$ ipython --no-banner

In [1]: import numpy as np

In [2]: import numpy.linalg as la

In [3]: np.set_printoptions(suppress=True, linewidth=160)

In [4]: rng = np.random.default_rng(9683)

In [5]: mat = np.triu(rng.random((5, 5)) < 0.5, 1).astype(int)

In [6]: mat = mat + mat.T

In [7]: mat
Out[7]: 
array([[0, 0, 1, 1, 1],
       [0, 0, 1, 1, 1],
       [1, 1, 0, 0, 0],
       [1, 1, 0, 0, 0],
       [1, 1, 0, 0, 0]])

In [8]: r = la.matrix_rank(mat)

In [9]: r
Out[9]: np.int64(2)

In [10]: ns = la.svd(mat)[2][r:].T

In [11]: np.round(mat @ ns, 1) + 0
Out[11]: 
array([[0., 0., 0.],
       [0., 0., 0.],
       [0., 0., 0.],
       [0., 0., 0.],
       [0., 0., 0.]])

In [12]: [int(la.matrix_rank(mat[:i])) for i in range(1, len(mat) + 1)]
Out[12]: [1, 1, 2, 2, 2]

In [13]: [int(la.matrix_rank(mat[:, :j + 1])) for j in range(5)]
Out[13]: [1, 1, 2, 2, 2]

In [14]: ns.shape
Out[14]: (5, 3)

In [15]: w, vecs = la.eigh(mat)

In [16]: x0 = np.array([3, 0, 3, -3, -3])

In [17]: np.round(vecs * np.maximum(w, 0) @ vecs.T, 1)
Out[17]: 
array([[0.6, 0.6, 0.5, 0.5, 0.5],
       [0.6, 0.6, 0.5, 0.5, 0.5],
       [0.5, 0.5, 0.4, 0.4, 0.4],
       [0.5, 0.5, 0.4, 0.4, 0.4],
       [0.5, 0.5, 0.4, 0.4, 0.4]])

In [18]: x0 @ mat @ x0
Out[18]: np.int64(-18)

In [19]: np.abs(mat).sum(axis=1).max(), round(np.abs(w).max(), 1)
Out[19]: (np.int64(3), np.float64(2.4))

In [20]: np.round(vecs * np.abs(w) @ vecs.T, 1) + 0
Out[20]: 
array([[1.2, 1.2, 0. , 0. , 0. ],
       [1.2, 1.2, 0. , 0. , 0. ],
       [0. , 0. , 0.8, 0.8, 0.8],
       [0. , 0. , 0.8, 0.8, 0.8],
       [0. , 0. , 0.8, 0.8, 0.8]])

In [21]: np.trace(mat @ mat @ mat) // 6
Out[21]: np.int64(0)

In [22]: mat.sum(axis=0)
Out[22]: array([3, 3, 2, 2, 2])

In [23]: low = np.diag(mat.sum(axis=1)) - mat

In [24]: la.matrix_rank(low)
Out[24]: np.int64(4)

In [25]: low @ np.ones(5)
Out[25]: array([0., 0., 0., 0., 0.])

In [26]: low
Out[26]: 
array([[ 3,  0, -1, -1, -1],
       [ 0,  3, -1, -1, -1],
       [-1, -1,  2,  0,  0],
       [-1, -1,  0,  2,  0],
       [-1, -1,  0,  0,  2]])

In [27]: left, sig, Vt = la.svd(low)

In [28]: vecs = Vt[:(sig > 1e-8).sum()]

In [29]: x0 = low[3] + 4 * low[0] + rng.integers(2) * np.eye(5)[1]

In [30]: x0
Out[30]: array([11.,  0., -4., -2., -4.])

In [31]: np.round(np.diag(vecs.T @ vecs), 1)
Out[31]: array([0.8, 0.8, 0.8, 0.8, 0.8])

In [32]: round(float(la.norm(x0 - vecs.T @ vecs @ x0)), 1)
Out[32]: 0.4

In [33]: la.matrix_rank(np.vstack([low, x0]))
Out[33]: np.int64(5)

In [34]: lab = rng.permutation(5)

In [35]: lab
Out[35]: array([2, 4, 0, 3, 1])

In [36]: Y = mat[lab][:, lab]

In [37]: np.round(np.sort(np.abs(la.eigvals(Y))), 1) + 0
Out[37]: array([0. , 0. , 0. , 2.4, 2.4])

In [38]: round(float(la.det(Y)), 1), round(la.det(mat[lab]), 1)
Out[38]: (0.0, np.float64(0.0))

In [39]: np.diag(Y)
Out[39]: array([0, 0, 0, 0, 0])

In [40]: np.trace(Y)
Out[40]: np.int64(0)

In [41]: F = np.eye(6, dtype=int)[rng.permutation(6)] * np.array([0, -1, -2, -1, 0, 0])

In [42]: F
Out[42]: 
array([[ 0,  0, -2,  0,  0,  0],
       [ 0,  0,  0, -1,  0,  0],
       [ 0,  0,  0,  0,  0,  0],
       [ 0,  0,  0,  0,  0,  0],
       [ 0,  0,  0,  0,  0,  0],
       [ 0, -1,  0,  0,  0,  0]])

In [43]: left, sig, Vt = la.svd(F)

In [44]: np.argmax(sig[:-1] / (sig[1:] + 1e-6)) + 1
Out[44]: np.int64(3)

In [45]: Y = left[:, :3] @ np.diag(sig[:3]) @ Vt[:3]

In [46]: round(float(la.norm(F - Y) / la.norm(F)), 1)
Out[46]: 0.0

In [47]: la.matrix_rank(F, rtol=0.05)
Out[47]: np.int64(3)

In [48]: Y
Out[48]: 
array([[ 0.,  0., -2.,  0.,  0.,  0.],
       [ 0.,  0.,  0., -1.,  0.,  0.],
       [ 0.,  0.,  0.,  0.,  0.,  0.],
       [ 0.,  0.,  0.,  0.,  0.,  0.],
       [ 0.,  0.,  0.,  0.,  0.,  0.],
       [ 0., -1.,  0.,  0.,  0.,  0.]])

In [49]: round(float(la.norm(F - Y, 2)), 1), sig[3]
Out[49]: (0.0, np.float64(0.0))

In [50]: np.round(la.pinv(F), 1)
Out[50]: 
array([[ 0. ,  0. ,  0. ,  0. ,  0. ,  0. ],
       [ 0. ,  0. ,  0. ,  0. ,  0. , -1. ],
       [-0.5,  0. ,  0. ,  0. ,  0. ,  0. ],
       [ 0. , -1. ,  0. ,  0. ,  0. ,  0. ],
       [ 0. ,  0. ,  0. ,  0. ,  0. ,  0. ],
       [ 0. ,  0. ,  0. ,  0. ,  0. ,  0. ]])

In [51]: np.round(la.svd(F, compute_uv=False), 1)
Out[51]: array([2., 1., 1., 0., 0., 0.])

In [52]: np.round(la.norm(F, axis=0), 1)
Out[52]: array([0., 1., 2., 1., 0., 0.])

In [53]: data = np.array([[0, 0, 1, 2, 0, 1],
    ...:     [1, 0, 0, 1, 2, 0],
    ...:     [0, 1, 0, 0, 1, 2],
    ...:     [2, 0, 1, 0, 0, 1],
    ...:     [1, 2, 0, 1, 0, 0],
    ...:     [0, 1, 2, 0, 1, 0]])

In [54]: np.round(np.fft.fft(data[0]), 1)
Out[54]: array([ 4.+0.j , -2.+0.j ,  1.+1.7j, -2.+0.j ,  1.-1.7j, -2.+0.j ])

In [55]: def softmax(z):
    ...:     e = np.exp(z - z.max(axis=-1, keepdims=True))
    ...:     return e / e.sum(axis=-1, keepdims=True)
    ...: 

In [56]: np.round(softmax(data).sum(axis=1), 1)
Out[56]: array([1., 1., 1., 1., 1., 1.])

In [57]: np.round(softmax(10 * data[5]), 1) + 0
Out[57]: array([0., 0., 1., 0., 0., 0.])

In [58]: np.round(softmax(data[5]), 1)
Out[58]: array([0.1, 0.2, 0.5, 0.1, 0.2, 0.1])

In [59]: np.round(softmax(data[5] + 3), 1)
Out[59]: array([0.1, 0.2, 0.5, 0.1, 0.2, 0.1])

In [60]: S = data @ data.T / np.sqrt(6)

In [61]: np.round(softmax(S + np.triu(np.full(S.shape, -np.inf), 1)), 1)
Out[61]: 
array([[1. , 0. , 0. , 0. , 0. , 0. ],
       [0.2, 0.8, 0. , 0. , 0. , 0. ],
       [0.1, 0.1, 0.7, 0. , 0. , 0. ],
       [0.1, 0.1, 0.1, 0.6, 0. , 0. ],
       [0.1, 0.1, 0.1, 0.1, 0.6, 0. ],
       [0.1, 0.1, 0.1, 0.1, 0.1, 0.5]])

In [62]: np.round(softmax(S), 1)
Out[62]: 
array([[0.5, 0.1, 0.1, 0.1, 0.1, 0.1],
       [0.1, 0.5, 0.1, 0.1, 0.1, 0.1],
       [0.1, 0.1, 0.5, 0.1, 0.1, 0.1],
       [0.1, 0.1, 0.1, 0.5, 0.1, 0.1],
       [0.1, 0.1, 0.1, 0.1, 0.5, 0.1],
       [0.1, 0.1, 0.1, 0.1, 0.1, 0.5]])

In [63]: np.round(softmax(S)[5] @ data, 1)
Out[63]: array([0.4, 0.8, 1.2, 0.4, 0.8, 0.4])

In [64]: lab = rng.permutation(6)

In [65]: Y = data[:, lab] * rng.choice([-1, 1], 6)

In [66]: Y
Out[66]: 
array([[ 0,  1, -2,  0,  0,  1],
       [ 1,  0, -1,  0,  2,  0],
       [ 0,  2,  0, -1,  1,  0],
       [ 2,  1,  0,  0,  0,  1],
       [ 1,  0, -1, -2,  0,  0],
       [ 0,  0,  0, -1,  1,  2]])

In [67]: left, _, Vt = la.svd(data.T @ Y)

In [68]: np.round(left @ Vt, 1) + 0
Out[68]: 
array([[ 1.,  0.,  0.,  0.,  0.,  0.],
       [ 0.,  0.,  0., -1.,  0.,  0.],
       [ 0.,  0.,  0.,  0.,  0.,  1.],
       [ 0.,  0., -1.,  0.,  0.,  0.],
       [ 0.,  0.,  0.,  0.,  1.,  0.],
       [ 0.,  1.,  0.,  0.,  0.,  0.]])

In [69]: lab
Out[69]: array([0, 5, 3, 1, 4, 2])

In [70]: np.trace(Y)
Out[70]: np.int64(2)

In [71]: Y @ Y
Out[71]: 
array([[ 1, -4, -1,  1,  1,  2],
       [ 2, -1, -4, -3, -1,  1],
       [ 1, -1, -3, -2,  4, -1],
       [ 1,  2, -5, -1,  3,  4],
       [-4, -3, -2,  1, -1, -1],
       [-1, -1, -1, -4,  2,  3]])

In [72]: (Y - Y.T) / 2
Out[72]: 
array([[ 0. ,  0. , -1. , -1. , -0.5,  0.5],
       [ 0. ,  0. , -1.5, -0.5,  1. ,  0. ],
       [ 1. ,  1.5,  0. , -0.5,  1. ,  0. ],
       [ 1. ,  0.5,  0.5,  0. ,  1. ,  1. ],
       [ 0.5, -1. , -1. , -1. ,  0. , -0.5],
       [-0.5,  0. ,  0. , -1. ,  0.5,  0. ]])

In [73]: np.allclose(Y @ Y.T, Y.T @ Y)
Out[73]: False

In [74]: J = np.load("sample2.npy")

In [75]: J.round(1) + 0
Out[75]: 
array([[ 0.3, -0.7, -0.4,  0.4,  0.1, -0.1],
       [-0.7,  0.3, -0.4,  0.4,  0.1, -0.1],
       [-0.4, -0.4,  0.7,  0.3,  0.1, -0.1],
       [ 0.4,  0.4,  0.3,  0.7, -0.1,  0.1],
       [ 0.1,  0.1,  0.1, -0.1,  1. ,  0. ],
       [-0.1, -0.1, -0.1,  0.1,  0. ,  1. ]])

In [76]: x0 = np.array([7, 1, 6, -8, -1, -7])

In [77]: np.round(J @ x0, 1)
Out[77]: array([-3.9, -9.9, -0.5, -1.5,  1.2, -9.2])

In [78]: np.round(J @ np.ones(6), 1)
Out[78]: array([-0.4, -0.4,  0.1,  1.9,  1.3,  0.7])

In [79]: np.round((J * x0).sum(axis=1), 1)
Out[79]: array([-3.9, -9.9, -0.5, -1.5,  1.2, -9.2])

In [80]: (J @ x0).argmax()
Out[80]: np.int64(4)

In [81]: E = np.load("test10.npy")

In [82]: E
Out[82]: 
array([[-2.,  0., -2., -1.],
       [-2.,  1., -2.,  0.],
       [ 2.,  0.,  2.,  1.],
       [ 6.,  0.,  4.,  3.]])

In [83]: np.round(E @ la.pinv(E) @ E, 1) + 0
Out[83]: 
array([[-2.,  0., -2., -1.],
       [-2.,  1., -2.,  0.],
       [ 2.,  0.,  2.,  1.],
       [ 6.,  0.,  4.,  3.]])

In [84]: np.abs(np.diag(la.qr(E)[1])) > 1e-9
Out[84]: array([ True,  True,  True, False])

In [85]: r = la.matrix_rank(E)

In [86]: r
Out[86]: np.int64(3)

In [87]: ns = la.svd(E)[2][r:].T

In [88]: [int(la.matrix_rank(E[:, :j + 1])) for j in range(4)]
Out[88]: [1, 2, 3, 3]

In [89]: np.round(E @ ns, 1) + 0
Out[89]: 
array([[0.],
       [0.],
       [0.],
       [0.]])

In [90]: lab = rng.permutation(4)

In [91]: lab
Out[91]: array([0, 2, 1, 3])

In [92]: Y = E[lab][:, lab]

In [93]: np.round(la.det(Y), 1), round(float(la.det(E[lab])), 1)
Out[93]: (np.float64(0.0), -0.0)

In [94]: np.allclose(Y, E)
Out[94]: False

In [95]: np.round(np.sort(np.abs(la.eigvals(Y))), 1) + 0
Out[95]: array([0., 1., 1., 2.])

In [96]: np.trace(Y)
Out[96]: np.float64(4.0)

In [97]: t3 = np.stack([E, -3 * E, E[::-1]])

In [98]: la.matrix_rank(t3)
Out[98]: array([3, 3, 3])

In [99]: np.round(la.det(t3), 1) + 0
Out[99]: array([0., 0., 0.])

In [100]: t3.shape
Out[100]: (3, 4, 4)

In [101]: round(float(la.norm(E, 2) / la.norm(E)), 1)
Out[101]: 1.0

In [102]: la.cond(E) > 100
Out[102]: np.True_

In [103]: Y = np.array([[1, -7], [9, 6]])

In [104]: C = np.array([[1, 0, -2], [-3, 1, -3], [-1, 2, -1]])

In [105]: A = np.kron(Y, C)

In [106]: A
Out[106]: 
array([[  1,   0,  -2,  -7,   0,  14],
       [ -3,   1,  -3,  21,  -7,  21],
       [ -1,   2,  -1,   7, -14,   7],
       [  9,   0, -18,   6,   0, -12],
       [-27,   9, -27, -18,   6, -18],
       [ -9,  18,  -9,  -6,  12,  -6]])

In [107]: Q, R = la.qr(A)

In [108]: Q.round(1) + 0
Out[108]: 
array([[ 0. ,  0. ,  0.1,  0.3, -0.3,  0.9],
       [ 0.1,  0. ,  0. , -0.9,  0.2,  0.4],
       [ 0. ,  0.1,  0. , -0.3, -0.9, -0.2],
       [-0.3,  0.3,  0.9,  0. ,  0. , -0.1],
       [ 0.9, -0.2,  0.4,  0.1,  0. ,  0. ],
       [ 0.3,  0.9, -0.2,  0. ,  0.1,  0. ]])

In [109]: np.round(Q @ R, 1) + 0
Out[109]: 
array([[  1.,   0.,  -2.,  -7.,   0.,  14.],
       [ -3.,   1.,  -3.,  21.,  -7.,  21.],
       [ -1.,   2.,  -1.,   7., -14.,   7.],
       [  9.,   0., -18.,   6.,   0., -12.],
       [-27.,   9., -27., -18.,   6., -18.],
       [ -9.,  18.,  -9.,  -6.,  12.,  -6.]])

In [110]: np.round(Q.T @ Q, 1) + 0
Out[110]: 
array([[1., 0., 0., 0., 0., 0.],
       [0., 1., 0., 0., 0., 0.],
       [0., 0., 1., 0., 0., 0.],
       [0., 0., 0., 1., 0., 0.],
       [0., 0., 0., 0., 1., 0.],
       [0., 0., 0., 0., 0., 1.]])

In [111]: np.round(abs(R[0, 0]), 1), round(la.norm(A[:, 0]), 1)
Out[111]: (np.float64(30.0), np.float64(30.0))

In [112]: np.allclose(R.T @ R, A.T @ A)
Out[112]: True
